$ python3 -q
>>> import numpy as np
>>> np.set_printoptions(precision=3, suppress=True, linewidth=140)
>>> def tidy(a):
...     return np.round(a, 3) + 0
... 
>>> A = np.load("test4.npy")
>>> A
array([[-1.7,  0. ,  1. ],
       [ 3. , -1.7,  3. ],
       [-2. ,  0. ,  1.3]])
>>> left, sig, Vh = np.linalg.svd(A)
>>> np.argmax(sig[:-1] / (sig[1:] + 1e-6)) + 1
np.int64(2)
>>> out = left[:, :2] @ np.diag(sig[:2]) @ Vh[:2]
>>> tidy(np.linalg.norm(A - out) / np.linalg.norm(A))
np.float64(0.005)
>>> tidy(np.abs(A - out).max())
np.float64(0.018)
>>> round(np.log10(np.linalg.cond(A)))
2
>>> [round(float(x), 3) for x in np.linalg.svd(A, compute_uv=False)[:3]]
[4.65, 2.975, 0.026]
>>> q, vecs = np.linalg.qr(A[:, :1])[0], np.linalg.qr(A[:, 1:])[0]
>>> sig = np.linalg.svd(q.T @ vecs, compute_uv=False)
>>> tidy(sig)
array([0.999])
>>> tidy(np.degrees(np.arccos(sig.clip(0, 1))))
array([1.841])
>>> mat = np.load("mat.npy")
>>> mat
array([[0, 0, 0, 1],
       [0, 0, 1, 0],
       [0, 1, 0, 0],
       [1, 0, 0, 0]])
>>> mat @ mat.T
array([[1, 0, 0, 0],
       [0, 1, 0, 0],
       [0, 0, 1, 0],
       [0, 0, 0, 1]])
>>> mat.T @ mat
array([[1, 0, 0, 0],
       [0, 1, 0, 0],
       [0, 0, 1, 0],
       [0, 0, 0, 1]])
>>> tidy(np.linalg.eigvals(mat))
array([ 1., -1.,  1., -1.])
>>> np.einsum("ii->", mat)
np.int64(0)
>>> tidy(np.linalg.norm(mat) ** 2 / np.linalg.norm(mat, 2) ** 2)
np.float64(4.0)
>>> ev, vecs = np.linalg.eigh(mat)
>>> (ev > 1e-8).sum(), (ev < -1e-8).sum()
(np.int64(2), np.int64(2))
>>> tidy(np.linalg.svd(mat, compute_uv=False))
array([1., 1., 1., 1.])
>>> ev.sum(), np.trace(mat)
(np.float64(0.0), np.int64(0))
>>> ev
array([-1., -1.,  1.,  1.])
>>> np.trace(mat @ mat @ mat) // 6
np.int64(0)
>>> mat @ mat
array([[1, 0, 0, 0],
       [0, 1, 0, 0],
       [0, 0, 1, 0],
       [0, 0, 0, 1]])
>>> low = np.diag(mat.sum(axis=1)) - mat
>>> low
array([[ 1,  0,  0, -1],
       [ 0,  1, -1,  0],
       [ 0, -1,  1,  0],
       [-1,  0,  0,  1]])
>>> tidy(np.linalg.eigvalsh(low))
array([0., 0., 2., 2.])
>>> (np.linalg.eigvalsh(low) < 1e-8).sum()
np.int64(2)
>>> round(np.linalg.det(low[1:, 1:]))
0
>>> low @ np.ones(4)
array([0., 0., 0., 0.])
>>> X = np.load("sample8.npy")
>>> X
array([[  0.533,  -0.333,  -1.707,   4.013],
       [  0.586,  -0.355,  -1.716,   4.055],
       [ -1.256,   0.788,   3.378,  -7.996],
       [  0.603,  -0.419,  -1.596,   3.991],
       [ -0.021,  -0.097,   0.031,  -0.03 ],
       [ -0.551,   0.348,   1.733,  -3.93 ],
       [ -0.575,   0.414,   1.652,  -3.96 ],
       [ -1.222,   0.72 ,   3.316,  -8.039],
       [ -1.775,   1.23 ,   5.06 , -11.98 ],
       [  1.231,  -0.85 ,  -3.413,   8.024],
       [  1.771,  -1.257,  -5.158,  11.912],
       [ -1.761,   1.266,   5.073, -11.94 ],
       [ -1.847,   1.227,   5.07 , -12.084],
       [ -0.637,   0.469,   1.665,  -3.998],
       [  1.171,  -0.893,  -3.37 ,   8.043],
       [ -1.23 ,   0.797,   3.348,  -8.   ],
       [  0.573,  -0.401,  -1.724,   4.064],
       [ -0.61 ,   0.418,   1.664,  -4.004],
       [ -0.058,   0.033,   0.025,  -0.066],
       [ -1.801,   1.21 ,   5.097, -11.955],
       [  1.747,  -1.244,  -5.111,  11.934],
       [  0.553,  -0.325,  -1.671,   4.083],
       [  1.856,  -1.168,  -5.076,  11.98 ],
       [  0.636,  -0.434,  -1.603,   3.94 ],
       [  1.801,  -1.166,  -5.122,  12.002],
       [ -1.1  ,   0.75 ,   3.394,  -7.87 ]])
>>> W2 = X[[20, 6]].astype(float)
>>> for _ in range(5):
...     labels = np.linalg.norm(X[:, None] - W2, axis=-1).argmin(axis=1)
...     W2 = np.array([X[labels == j].mean(axis=0) for j in range(2)])
... 
>>> labels
array([0, 0, 1, 0, 1, 1, 1, 1, 1, 0, 0, 1, 1, 1, 0, 1, 0, 1, 1, 1, 0, 0, 0, 0, 0, 1])
>>> tidy(W2)
array([[ 1.088, -0.737, -3.106,  7.337],
       [-1.032,  0.684,  2.893, -6.847]])
>>> np.abs(W2[1] - W2[0]).argmax()
np.int64(3)
